>>> import numpy as np
>>> np.set_printoptions(suppress=True, linewidth=160)
>>> data = np.array([[3, 3, 0, 1, 3, 1, 2, 2, 1, 2, 3, 3],
...     [0, 1, 2, 2, 2, 3, 0, 2, 0, 1, 2, 1],
...     [1, 0, 0, 3, 3, 3, 1, 2, 0, 1, 1, 2],
...     [0, 3, 0, 1, 2, 0, 1, 0, 0, 3, 2, 1],
...     [0, 3, 1, 2, 0, 2, 1, 0, 0, 3, 3, 0],
...     [1, 2, 2, 1, 3, 3, 1, 2, 3, 2, 0, 1]])
>>> data[-1] = data[0] + 4 * data[1]
>>> print(data)
[[ 3  3  0  1  3  1  2  2  1  2  3  3]
 [ 0  1  2  2  2  3  0  2  0  1  2  1]
 [ 1  0  0  3  3  3  1  2  0  1  1  2]
 [ 0  3  0  1  2  0  1  0  0  3  2  1]
 [ 0  3  1  2  0  2  1  0  0  3  3  0]
 [ 3  7  8  9 11 13  2 10  1  6 11  7]]
>>> Uu, sv, vt = np.linalg.svd(data)
>>> print(np.argmax(sv[:-1] / (sv[1:] + 1e-6)) + 1)
5
>>> M2 = Uu[:, :5] @ np.diag(sv[:5]) @ vt[:5]
>>> print(np.linalg.matrix_rank(data, rtol=0.05))
5
>>> print(np.round(np.abs(data - M2).max(), 2))
0.0
>>> print(np.round(np.linalg.norm(data - M2, 2), 2), round(sv[5], 2))
0.0 0.0
>>> Uu, sv, vt = np.linalg.svd(data)
>>> vecs = vt[:(sv > 1e-8).sum()]
>>> rng = np.random.default_rng(6845)
>>> x0 = data[5] + 5 * data[3] + rng.integers(2) * np.eye(12)[2]
>>> print(x0)
[ 3. 22.  9. 14. 21. 13.  7. 10.  1. 21. 21. 12.]
>>> print(round(float(np.linalg.norm(x0 - vecs.T @ vecs @ x0)), 2))
0.69
>>> print(np.abs(np.diag(np.linalg.qr(data)[1])) > 1e-9)
[ True  True  True  True  True False]
>>> try:
...     np.linalg.inv(data)
... except np.linalg.LinAlgError as e:
...     print(repr(e))
... 
LinAlgError('Last 2 dimensions of the array must be square')
>>> print(np.unique(data.round(6), axis=0).shape)
(6, 12)
>>> print(round(float(np.trace(np.linalg.pinv(data) @ data)), 2))
5.0
>>> r = np.linalg.matrix_rank(data)
>>> print(r)
5
>>> ns = np.linalg.svd(data)[2][r:].T
>>> print([int(np.linalg.matrix_rank(np.delete(data, i, axis=0))) for i in range(6)])
[5, 5, 4, 4, 4, 5]
>>> print(ns.shape)
(12, 7)
>>> x0 = np.array([8, -5, -6, -7, 0, -5, -6, -1, 0, 2, 7, -4])
>>> print(data * x0)
[[ 24 -15   0  -7   0  -5 -12  -2   0   4  21 -12]
 [  0  -5 -12 -14   0 -15   0  -2   0   2  14  -4]
 [  8   0   0 -21   0 -15  -6  -2   0   2   7  -8]
 [  0 -15   0  -7   0   0  -6   0   0   6  14  -4]
 [  0 -15  -6 -14   0 -10  -6   0   0   6  21   0]
 [ 24 -35 -48 -63   0 -65 -12 -10   0  12  77 -28]]
>>> x0 @ data
Traceback (most recent call last):
  File "<python-input-28>", line 1, in <module>
    x0 @ data
    ~~~^~~~~~
ValueError: matmul: Input operand 1 has a mismatch in its core dimension 0, with gufunc signature (n?,k),(k,m?)->(n?,m?) (size 6 is different from 12)
>>> print((data * x0).sum(axis=1))
[  -4  -36  -35  -12  -24 -148]
>>> print(np.einsum("ij,j->i", data, x0))
[  -4  -36  -35  -12  -24 -148]
>>> print(np.linalg.norm(data @ x0) <= np.linalg.norm(data, 2) * np.linalg.norm(x0) + 1e-9)
True
>>> A = np.array([[1, 0, 0, 0, 0, 0],
...     [0, 1, 0, 0, 0, 0],
...     [-1, 1, 1, 0, 0, 0],
...     [1, -1, 0, 1, 0, 0],
...     [-1, 2, -2, 2, 1, 0],
...     [-2, 1, -1, 2, -1, 1]])
>>> print(A)
[[ 1  0  0  0  0  0]
 [ 0  1  0  0  0  0]
 [-1  1  1  0  0  0]
 [ 1 -1  0  1  0  0]
 [-1  2 -2  2  1  0]
 [-2  1 -1  2 -1  1]]
>>> lab = rng.permutation(6)
>>> print(lab)
[5 2 4 1 3 0]
>>> M2 = A[lab][:, lab]
>>> print(np.allclose(M2, A))
False
>>> print(A.shape)
(6, 6)
>>> print(np.diff(A, axis=0))
[[-1  1  0  0  0  0]
 [-1  0  1  0  0  0]
 [ 2 -2 -1  1  0  0]
 [-2  3 -2  1  1  0]
 [-1 -1  1  0 -2  1]]
>>> np.zeros(6, 6)
Traceback (most recent call last):
  File "<python-input-40>", line 1, in <module>
    np.zeros(6, 6)
    ~~~~~~~~^^^^^^
TypeError: Cannot interpret '6' as a data type
>>> print(A - A[0])
[[ 0  0  0  0  0  0]
 [-1  1  0  0  0  0]
 [-2  1  1  0  0  0]
 [ 0 -1  0  1  0  0]
 [-2  2 -2  2  1  0]
 [-3  1 -1  2 -1  1]]
>>> print(A.sum(axis=1))
[1 1 1 1 2 0]
>>> A[6]
Traceback (most recent call last):
  File "<python-input-43>", line 1, in <module>
    A[6]
    ~^^^
IndexError: index 6 is out of bounds for axis 0 with size 6
